>>> import numpy as np
>>> import numpy.linalg as la
>>> np.set_printoptions(precision=1, suppress=True, linewidth=160)
>>> mat = np.load("m.npy")
>>> mat
array([[ 1,  0,  2],
       [ 1,  0,  4],
       [ 3,  0,  6],
       [ 4,  1,  6],
       [ 6,  3,  8],
       [ 6,  5,  8],
       [ 6,  7, 10],
       [ 6,  8, 12],
       [ 8,  8, 13],
       [ 9, 10, 13],
       [ 9, 12, 15],
       [10, 14, 16],
       [11, 14, 17],
       [12, 14, 19],
       [14, 14, 21],
       [15, 15, 23],
       [17, 15, 23]])
>>> left, sigma, Vt = la.svd(mat)
>>> sigma
array([80.8,  6.9,  3.1])
>>> A2 = left[:, :1] @ np.diag(sigma[:1]) @ Vt[:1]
>>> la.matrix_rank(mat, rtol=0.05)
np.int64(2)
>>> round(float(la.norm(mat - A2, 2)), 1), round(sigma[1], 1)
(6.9, np.float64(6.9))
>>> np.round(np.abs(mat - A2).max(), 1)
np.float64(2.9)
>>> A2 = mat / la.norm(mat, axis=1, keepdims=True)
>>> G = A2 @ A2.T
>>> np.round(np.degrees(np.arccos(np.clip(G[16, 13], -1, 1))), 1)
np.float64(5.6)
>>> vec = np.array([1, 1, 0])
>>> mat @ np.ones(3)
array([ 3.,  5.,  9., 11., 17., 19., 23., 26., 29., 32., 36., 40., 42., 45., 49., 53., 55.])
>>> (mat @ vec).argmax()
np.int64(16)
>>> la.norm(mat @ vec) <= la.norm(mat, 2) * la.norm(vec) + 1e-9
np.True_
>>> (mat * vec).sum(axis=1)
array([ 1,  1,  3,  5,  9, 11, 13, 14, 16, 19, 21, 24, 25, 26, 28, 30, 32])
>>> arr = np.array([[5.0, 0.0, 0.0], [0.0, -1.0, 1.0], [0.0, -2.0, -1.0]])
>>> arr
array([[ 5.,  0.,  0.],
       [ 0., -1.,  1.],
       [ 0., -2., -1.]])
>>> th = np.radians(180)
>>> r_ = np.eye(3)
>>> r_[1, 1] = r_[2, 2] = np.cos(th)
>>> r_[1, 2], r_[2, 1] = -np.sin(th), np.sin(th)
>>> r_.round(1) + 0
array([[ 1.,  0.,  0.],
       [ 0., -1.,  0.],
       [ 0.,  0., -1.]])
>>> A2 = arr @ r_.T
>>> np.abs(A2 - arr).max(axis=0)
array([0., 4., 2.])
>>> A2
array([[ 5.,  0.,  0.],
       [ 0.,  1., -1.],
       [ 0.,  2.,  1.]])
>>> round(la.det(r_), 1), np.trace(r_)
(np.float64(1.0), np.float64(-1.0))
>>> f = np.array([-2, -1])
>>> np.correlate(A2[0], A2[1], "full")
array([-5.,  5.,  0.,  0.,  0.])
>>> np.polyval(f, A2[0])
array([-11.,  -1.,  -1.])
>>> np.cross(A2[0, :3], A2[1, :3])
array([-0.,  5.,  5.])
>>> np.convolve(A2[0], f)
array([-10.,  -5.,   0.,   0.])
>>> Xs = mat - mat.mean(axis=0)
>>> left, sigma, Vt = la.svd(Xs, full_matrices=False)
>>> np.round(Xs.mean(axis=0), 1) + 0
array([0., 0., 0.])
>>> np.round((sigma ** 2).sum() ** 2 / (sigma ** 4).sum(), 1)
np.float64(1.1)
>>> (np.sign(left[:, 0]) == np.sign(left[0, 0])).astype(int)
array([1, 1, 1, 1, 1, 1, 1, 1, 0, 0, 0, 0, 0, 0, 0, 0, 0])
>>> np.abs(left[:, 0]).argmax()
np.int64(0)
>>> np.searchsorted(np.cumsum(sigma ** 2) / (sigma ** 2).sum(), 0.9) + 1
np.int64(1)
>>> sigma
array([39.2,  5.8,  2.5])
>>> np.abs(Vt[-1])
array([0.7, 0.2, 0.7])
>>> O, r_ = la.qr(arr)
>>> round(np.trace(O @ O.T), 1)
np.float64(3.0)
>>> np.allclose(r_.T @ r_, arr.T @ arr)
True
>>> np.round(O.T @ O, 1) + 0
array([[1., 0., 0.],
       [0., 1., 0.],
       [0., 0., 1.]])
>>> np.abs(np.diag(r_))
array([5. , 2.2, 1.3])
>>> np.kron(np.eye(2, dtype=int), arr)
array([[ 5.,  0.,  0.,  0.,  0.,  0.],
       [ 0., -1.,  1.,  0., -0.,  0.],
       [ 0., -2., -1.,  0., -0., -0.],
       [ 0.,  0.,  0.,  5.,  0.,  0.],
       [ 0., -0.,  0.,  0., -1.,  1.],
       [ 0., -0., -0.,  0., -2., -1.]])
>>> np.poly(arr)
array([  1.,  -3.,  -7., -15.])
>>> W0 = np.load("sample1.npy")
>>> W0
array([[ 0,  5,  5,  0],
       [-5,  0, -1, -2],
       [-5,  1,  0,  1],
       [ 0,  2, -1,  0]])
>>> la.matrix_power(W0, 3)
array([[   0, -265, -250,  -15],
       [ 265,    0,   56,   37],
       [ 250,  -56,    0,   19],
       [  15,  -37,  -19,    0]])
>>> np.allclose(W0, W0.T)
False
>>> O = W0.astype(float).copy()
>>> for j in range(4):
...     O[:, j] -= O[:, :j] @ (O[:, :j].T @ O[:, j])
...     O[:, j] /= la.norm(O[:, j])
... 
>>> np.round(O.T @ W0, 1) + 0
array([[ 7.1, -0.7,  0.7,  0.7],
       [ 0. ,  5.4,  4.3,  0.3],
       [ 0. ,  0. ,  2.8,  0.1],
       [ 0. ,  0. ,  0. ,  2.1]])
>>> np.round(O.T @ O, 1) + 0
array([[1., 0., 0., 0.],
       [0., 1., 0., 0.],
       [0., 0., 1., 0.],
       [0., 0., 0., 1.]])
>>> def softmax(z):
...     e = np.exp(z - z.max(axis=-1, keepdims=True))
...     return e / e.sum(axis=-1, keepdims=True)
... 
>>> np.round(softmax(W0[3] + -1), 1) + 0
array([0.1, 0.8, 0. , 0.1])
>>> np.round(softmax(10 * W0[3]), 1) + 0
array([0., 1., 0., 0.])
>>> S = W0 @ W0.T / np.sqrt(4)
>>> softmax(S).round(6).argmax(axis=1)
array([0, 1, 2, 0])
>>> np.round(softmax(S), 1) + 0
array([[1. , 0. , 0. , 0. ],
       [0. , 1. , 0. , 0. ],
       [0. , 0.1, 0.9, 0. ],
       [0.4, 0.1, 0.1, 0.4]])
>>> np.round(softmax(S + np.triu(np.full(S.shape, -np.inf), 1)), 1) + 0
array([[1. , 0. , 0. , 0. ],
       [0. , 1. , 0. , 0. ],
       [0. , 0.1, 0.9, 0. ],
       [0.4, 0.1, 0.1, 0.4]])
>>> f, g = W0[3], W0[0]
>>> f @ f
np.int64(5)
>>> p = (f @ g) / (f @ f) * f
>>> (g - p) @ f
np.float64(0.0)
>>> g - p
array([0., 3., 6., 0.])
>>> rng = np.random.default_rng(47218)
>>> labels = rng.permutation(4)
>>> labels
array([3, 1, 0, 2])
>>> A2 = W0[labels][:, labels]
>>> np.allclose(A2, W0)
False
>>> A2
array([[ 0,  2,  0, -1],
       [-2,  0, -5, -1],
       [ 0,  5,  0,  5],
       [ 1,  1, -5,  0]])
>>> np.diag(A2)
array([0, 0, 0, 0])
>>> A = np.array([[3.7, -8.9, -2.8],
...     [-0.4, 10.0, 0.5],
...     [-4.4, 6.4, 6.3],
...     [-3.4, 8.6, 3.8],
...     [2.2, 9.4, -2.8],
...     [-9.2, -1.5, 3.5],
...     [-6.3, -6.1, -4.8],
...     [-4.3, 4.7, -7.7],
...     [-6.0, -0.7, -8.0],
...     [-7.4, -2.6, 6.2],
...     [0.0, 5.2, -8.6],
...     [-6.9, 7.2, 0.2],
...     [-5.6, -1.8, 8.1],
...     [-2.3, 4.9, -8.4],
...     [-8.4, 5.4, 0.7],
...     [-6.0, 3.1, 7.4],
...     [-5.7, -0.8, -8.2],
...     [0.8, -8.0, -6.0],
...     [8.0, 5.8, 1.2],
...     [7.4, 3.6, 5.7]])
>>> cent = A[[4, 2]].astype(float)
>>> for _ in range(4):
...     labels = la.norm(A[:, None] - cent, axis=-1).argmin(axis=1)
...     cent = np.array([A[labels == j].mean(axis=0) for j in range(2)])
... 
>>> labels
array([0, 0, 1, 1, 0, 1, 0, 0, 0, 1, 0, 1, 1, 0, 1, 1, 0, 0, 0, 0])
>>> np.bincount(labels)
array([12,  8])
>>> Xs = A - A.mean(axis=0)
>>> V = la.svd(Xs)[2][:1]
>>> A2 = Xs - Xs @ V.T @ V
>>> A2.std(axis=0)
array([4.9, 4.1, 3.2])
>>> np.round(np.diag(V.T @ V), 1) + 0
array([0. , 0.4, 0.6])
>>> la.norm(A2, axis=1).round(6).argmax()
np.int64(18)
>>> round(la.norm(A2) / la.norm(Xs), 1)
np.float64(0.8)
>>> Xs = (A - A.mean(axis=0)) / A.std(axis=0)
>>> np.argwhere(np.abs(Xs) > 2)
array([[ 0,  1],
       [18,  0],
       [19,  0]])
>>> Xs.std(axis=0)
array([1., 1., 1.])
>>> coef = la.lstsq(np.delete(Xs, 2, axis=1), Xs[:, 2])[0]
>>> np.abs(coef).argmax()
np.int64(1)
>>> np.round(1 - np.var(Xs[:, 2] - np.delete(Xs, 2, axis=1) @ coef), 1)
np.float64(0.0)
>>> A.mean(axis=0)
array([-2.7,  2.2, -0.7])
>>> np.abs(A).max()
np.float64(10.0)
>>> la.svd(A, compute_uv=False)
array([27.8, 25.4, 24.2])
>>> np.count_nonzero(A)
np.int64(59)
>>> A.shape
(20, 3)
>>> proj = A @ la.solve(A.T @ A, A.T)
>>> np.trace(proj)
np.float64(3.0)
>>> np.diag(proj)
array([0.1, 0.1, 0.1, 0.1, 0.2, 0.2, 0.2, 0.2, 0.2, 0.2, 0.2, 0.1, 0.2, 0.2, 0.1, 0.1, 0.2, 0.1, 0.2, 0.2])
>>> np.round(la.eigvalsh(proj), 1) + 0
array([0., 0., 0., 0., 0., 0., 0., 0., 0., 0., 0., 0., 0., 0., 0., 0., 0., 1., 1., 1.])
>>> la.matrix_rank(np.eye(20) - proj)
np.int64(17)
>>> data = np.loadtxt("block14.csv", delimiter=",")
>>> data
array([[ 0.,  0.,  1.,  0.],
       [ 0.,  0.,  0., -2.],
       [ 0.,  2.,  0.,  0.],
       [ 1.,  0.,  0.,  0.]])
>>> labels = rng.permutation(4)
>>> labels
array([3, 1, 0, 2])
>>> A2 = data[labels][:, labels]
>>> np.allclose(A2, data)
False
>>> np.diag(A2)
array([0., 0., 0., 0.])
>>> A2
array([[ 0.,  0.,  1.,  0.],
       [-2.,  0.,  0.,  0.],
       [ 0.,  0.,  0.,  1.],
       [ 0.,  2.,  0.,  0.]])
>>> np.sort(np.abs(la.eigvals(A2)))
array([1.4, 1.4, 1.4, 1.4])
>>> A2 = arr[0, 0] * arr[1:] - np.outer(arr[1:, 0], arr[0])
>>> A2
array([[  0.,  -5.,   5.],
       [  0., -10.,  -5.]])
>>> arr[:, 0] / arr[0, 0]
array([1., 0., 0.])
>>> np.flatnonzero(~A2.round(6).any(axis=1))
array([], dtype=int64)
>>> A2 = data / np.sqrt((data ** 2).mean(axis=1, keepdims=True))
>>> data - data.mean(axis=1, keepdims=True)
array([[-0.2, -0.2,  0.8, -0.2],
       [ 0.5,  0.5,  0.5, -1.5],
       [-0.5,  1.5, -0.5, -0.5],
       [ 0.8, -0.2, -0.2, -0.2]])
>>> A2[0]
array([0., 0., 2., 0.])
>>> la.norm(A2, axis=1)
array([2., 2., 2., 2.])
>>> O, _ = la.qr(np.array([[1.5, -2.1, 1.1],
...     [-0.9, 0.0, -0.3],
...     [0.4, 1.5, 1.6],
...     [-0.8, -0.6, 0.6]]))
>>> m1 = O @ O.T
>>> m1.round(1) + 0
array([[ 0.9, -0.2,  0. ,  0.1],
       [-0.2,  0.3, -0.1,  0.4],
       [ 0. , -0.1,  1. ,  0.1],
       [ 0.1,  0.4,  0.1,  0.8]])
>>> np.round(la.eigvals(m1), 1) + 0
array([0., 1., 1., 1.])
>>> np.round(np.kron(np.eye(2, dtype=int), m1), 1) + 0
array([[ 0.9, -0.2,  0. ,  0.1,  0. ,  0. ,  0. ,  0. ],
       [-0.2,  0.3, -0.1,  0.4,  0. ,  0. ,  0. ,  0. ],
       [ 0. , -0.1,  1. ,  0.1,  0. ,  0. ,  0. ,  0. ],
       [ 0.1,  0.4,  0.1,  0.8,  0. ,  0. ,  0. ,  0. ],
       [ 0. ,  0. ,  0. ,  0. ,  0.9, -0.2,  0. ,  0.1],
       [ 0. ,  0. ,  0. ,  0. , -0.2,  0.3, -0.1,  0.4],
       [ 0. ,  0. ,  0. ,  0. ,  0. , -0.1,  1. ,  0.1],
       [ 0. ,  0. ,  0. ,  0. ,  0.1,  0.4,  0.1,  0.8]])
>>> np.einsum("ij,ji->", m1, m1)
np.float64(3.0)
>>> np.einsum("ii->", m1)
np.float64(3.0)
>>> round(float(la.eigvals(m1).sum().real), 1)
3.0
>>> np.round(np.poly(m1), 1) + 0
array([ 1., -3.,  3., -1.,  0.])
>>> round(la.det(m1.T), 1)
np.float64(-0.0)
>>> vec = np.array([-5, -5, 3, 5])
>>> h1 = np.maximum(m1 @ vec, 0)
>>> h1
array([0. , 1.1, 4.1, 1.9])
>>> np.tanh(m1 @ vec)
array([-1. ,  0.8,  1. ,  1. ])
>>> np.maximum(m1 @ (3 * vec), 0)
array([ 0. ,  3.3, 12.4,  5.7])
>>> labels = rng.permutation(4)
>>> labels
array([1, 2, 3, 0])
>>> A2 = m1[labels][:, labels]
>>> np.round(np.sort(np.abs(la.eigvals(A2))), 1) + 0
array([0., 1., 1., 1.])
>>> np.diag(A2)
array([0.3, 1. , 0.8, 0.9])
>>> A2.round(1) + 0
array([[ 0.3, -0.1,  0.4, -0.2],
       [-0.1,  1. ,  0.1,  0. ],
       [ 0.4,  0.1,  0.8,  0.1],
       [-0.2,  0. ,  0.1,  0.9]])
>>> r = la.matrix_rank(m1)
>>> r
np.int64(3)
>>> ns = la.svd(m1)[2][r:].T
>>> [int(la.matrix_rank(np.delete(m1, i, axis=0))) for i in range(4)]
[3, 3, 3, 3]
>>> ns.shape
(4, 1)
>>> np.round(ns @ ns.T, 1) + 0
array([[ 0.1,  0.2,  0. , -0.1],
       [ 0.2,  0.7,  0.1, -0.4],
       [ 0. ,  0.1,  0. , -0.1],
       [-0.1, -0.4, -0.1,  0.2]])
>>> np.allclose(m1 @ ns, 0)
True
>>> J = np.array([[0.6, -0.4, 0.3],
...     [1.6, 1.6, 0.1],
...     [-0.1, -0.1, 0.8],
...     [-0.9, -1.8, 1.7]])
>>> J
array([[ 0.6, -0.4,  0.3],
       [ 1.6,  1.6,  0.1],
       [-0.1, -0.1,  0.8],
       [-0.9, -1.8,  1.7]])
>>> proj = J @ la.solve(J.T @ J, J.T)
>>> proj
array([[ 0.9,  0.1, -0.3,  0.2],
       [ 0.1,  0.9,  0.2, -0.1],
       [-0.3,  0.2,  0.4,  0.3],
       [ 0.2, -0.1,  0.3,  0.8]])
>>> A2 = np.c_[J[:, :2] @ np.array([[4, 2], [5, 2]]), np.array([-2, 2, -2, -3])]
>>> A2
array([[  0.4,   0.4,  -2. ],
       [ 14.4,   6.4,   2. ],
       [ -0.9,  -0.4,  -2. ],
       [-12.6,  -5.4,  -3. ]])
>>> la.matrix_rank(A2)
np.int64(3)
>>> la.norm(la.qr(J)[0].T @ A2, axis=0) ** 2 / ((A2 ** 2).sum(axis=0) + 1e-12)
array([1. , 1. , 0.9])
>>> la.matrix_rank(np.c_[J, A2])
np.int64(4)
>>> f, g = J[3], J[0]
>>> round(float(f @ f), 1)
6.9
>>> p = (f @ g) / (f @ f) * f
>>> la.matrix_rank(np.outer(f, g))
np.int64(1)
>>> np.round((g - p) @ f, 1)
np.float64(-0.0)
>>> p
array([-0.1, -0.2,  0.2])
>>> np.outer(f, g)
array([[-0.5,  0.4, -0.3],
       [-1.1,  0.7, -0.5],
       [ 1. , -0.7,  0.5]])
